$ python -q
>>> import numpy as np
>>> import numpy.linalg as la
>>> np.set_printoptions(precision=3, suppress=True, linewidth=120)
>>> rnd = lambda a: np.round(a, 3) + 0
>>> K = np.loadtxt("m.csv", delimiter=",")
>>> K
array([[-2.,  0., -3.,  0., -3., -3., -3., -3.],
       [ 0., -2.,  0., -3.,  0.,  0.,  0.,  0.],
       [-3.,  0., -2.,  0., -3., -3., -3., -3.],
       [ 0., -3.,  0., -2.,  0.,  0.,  0.,  0.],
       [-3.,  0., -3.,  0., -2., -3., -3., -3.],
       [-3.,  0., -3.,  0., -3., -2., -3., -3.],
       [-3.,  0., -3.,  0., -3., -3., -2., -3.],
       [-3.,  0., -3.,  0., -3., -3., -3., -2.]])
>>> u, g = K[2], K[7]
>>> u @ u
np.float64(49.0)
>>> p = (u @ g) / (u @ u) * u
>>> rnd((g - p) @ u)
np.float64(0.0)
>>> rnd(g - p)
array([-0.061,  0.   , -1.041,  0.   , -0.061, -0.061, -0.061,  0.939])
>>> def softmax(z):
...     e = np.exp(z - z.max(axis=-1, keepdims=True))
...     return e / e.sum(axis=-1, keepdims=True)
... 
>>> print(rnd(softmax(K[4] + 4)))
[0.021 0.419 0.021 0.419 0.057 0.021 0.021 0.021]
>>> rnd(softmax(K[4]))
array([0.021, 0.419, 0.021, 0.419, 0.057, 0.021, 0.021, 0.021])
>>> rnd(softmax(10 * K[4]))
array([0. , 0.5, 0. , 0.5, 0. , 0. , 0. , 0. ])
>>> scores = K @ K.T / np.sqrt(8)
>>> rnd(softmax(scores))
array([[0.222, 0.   , 0.156, 0.   , 0.156, 0.156, 0.156, 0.156],
       [0.006, 0.567, 0.006, 0.398, 0.006, 0.006, 0.006, 0.006],
       [0.156, 0.   , 0.222, 0.   , 0.156, 0.156, 0.156, 0.156],
       [0.006, 0.398, 0.006, 0.567, 0.006, 0.006, 0.006, 0.006],
       [0.156, 0.   , 0.156, 0.   , 0.222, 0.156, 0.156, 0.156],
       [0.156, 0.   , 0.156, 0.   , 0.156, 0.222, 0.156, 0.156],
       [0.156, 0.   , 0.156, 0.   , 0.156, 0.156, 0.222, 0.156],
       [0.156, 0.   , 0.156, 0.   , 0.156, 0.156, 0.156, 0.222]])
>>> rnd(softmax(scores)[4] @ K)
array([-2.844,  0.   , -2.844,  0.   , -2.778, -2.844, -2.844, -2.844])
>>> mat = np.load("out14.npy")
>>> mat
array([[ 0.6,  1.1, -0.2, -0.1,  0.8, -0.5, -1.1, -0.7,  1.2, -0.9],
       [-1.4,  1.3,  2. ,  1.6,  0.8, -0.2, -0.6,  0.5, -1.6,  0.9],
       [ 1.9, -0.5, -0.9, -1.2,  0. ,  0.6, -0.5, -0.2,  1.8,  0.4],
       [-0.2, -0.3,  1.1,  0.8, -0.3,  0.7,  1. ,  2.7,  1.7,  0.5],
       [-1.6, -0.7,  0.9, -0.5, -0.4,  1.1,  0. ,  0. ,  0.2,  0.1],
       [-0.7, -1. ,  0.7, -0.3, -1.2,  2.2, -0.4,  0.7,  0.5, -0.4],
       [-1.2,  0.5, -0.4,  0.6,  0.1,  0.3,  0.7,  1.8, -1.7,  0. ],
       [ 1.1,  1.1, -1.1, -0.4,  0.3,  0.4,  1. , -0.4, -0.7,  0.8],
       [-0.5, -0.3, -1.3,  0.2, -1.6, -0.2,  0.9,  1. , -0.1,  0.9],
       [ 2. , -0.5, -6. , -1.5,  3.5, -4.5, -0.5,  1.5, -2. ,  0. ],
       [ 0. ,  0.7,  0.9,  0.2, -0.4,  2.1,  2. ,  0.3, -0.5, -2.2],
       [-0.8, -0.9, -1.2,  1.4, -0.1,  0.1,  0.7, -0.3, -1.4,  1.2],
       [-1.8,  0.3,  0.1, -0.6, -0.1,  0.2, -0.1, -2.2,  0.8,  0.6],
       [-1.6,  0.3, -1.1,  0.4,  1.2, -1. ,  0.5, -0.3,  0.2,  0.7],
       [-1.2, -1.7,  0. ,  0.7,  0.2, -0.3, -0.7, -0.8,  1. , -0.8],
       [ 0.4, -1. , -2. , -0.5,  0.3,  0.1,  0.2,  1.8, -1.1, -0.3],
       [-0.6, -0.8,  0.9,  2.6, -0.2, -0.9, -0.4,  1.5,  0.5, -1. ],
       [-1.7, -0.8, -1. , -0.6,  0.5, -0.5,  0.4,  0.7,  0.7,  0. ],
       [-0.6,  0.7, -0.5, -1. , -2.5,  1.9, -0.9,  0.5,  0.8,  2.1],
       [ 0.2,  0.9,  0.6, -1.5, -0.4, -0.4, -0.4,  0. , -2. , -0.3],
       [-0.4, -1.2,  0.7, -0.1, -0.5,  0. , -0.3, -0.7, -2.1, -0.7],
       [ 0.2, -1.6, -0.7,  0.8,  0.7, -1.5,  0.6,  0.4,  1.4, -1. ],
       [ 0.7, -0.6, -2.1, -1.3,  0.6,  0. ,  0.9, -0.1, -3.1,  0. ],
       [ 1.2, -0.5,  0.2,  0.5, -1.6,  0.6, -0.1,  1.2, -0.3, -0.4],
       [-0.2,  0.6,  0.3,  0.6,  1.7,  0.8, -0.6,  0.7,  0.3,  2. ],
       [ 1.1, -0.2, -0.6,  0.9,  1.3,  1.3,  0.5, -0.4, -2.4, -0.3]])
>>> Xc = (mat - mat.mean(axis=0)) / mat.std(axis=0)
>>> rnd(Xc.std(axis=0))
array([1., 1., 1., 1., 1., 1., 1., 1., 1., 1.])
>>> np.argwhere(np.abs(Xc) > 2)
array([[ 3,  7],
       [ 9,  0],
       [ 9,  2],
       [ 9,  4],
       [ 9,  5],
       [10,  6],
       [10,  9],
       [12,  7],
       [16,  3],
       [18,  4],
       [18,  9],
       [22,  8],
       [24,  9]])
>>> coef = la.lstsq(np.delete(Xc, 9, axis=1), Xc[:, 9])[0]
>>> print(rnd(coef))
[-0.41   0.442 -0.873  0.202 -0.094  0.474 -0.361  0.087  0.068]
>>> np.abs(coef).argmax()
np.int64(2)
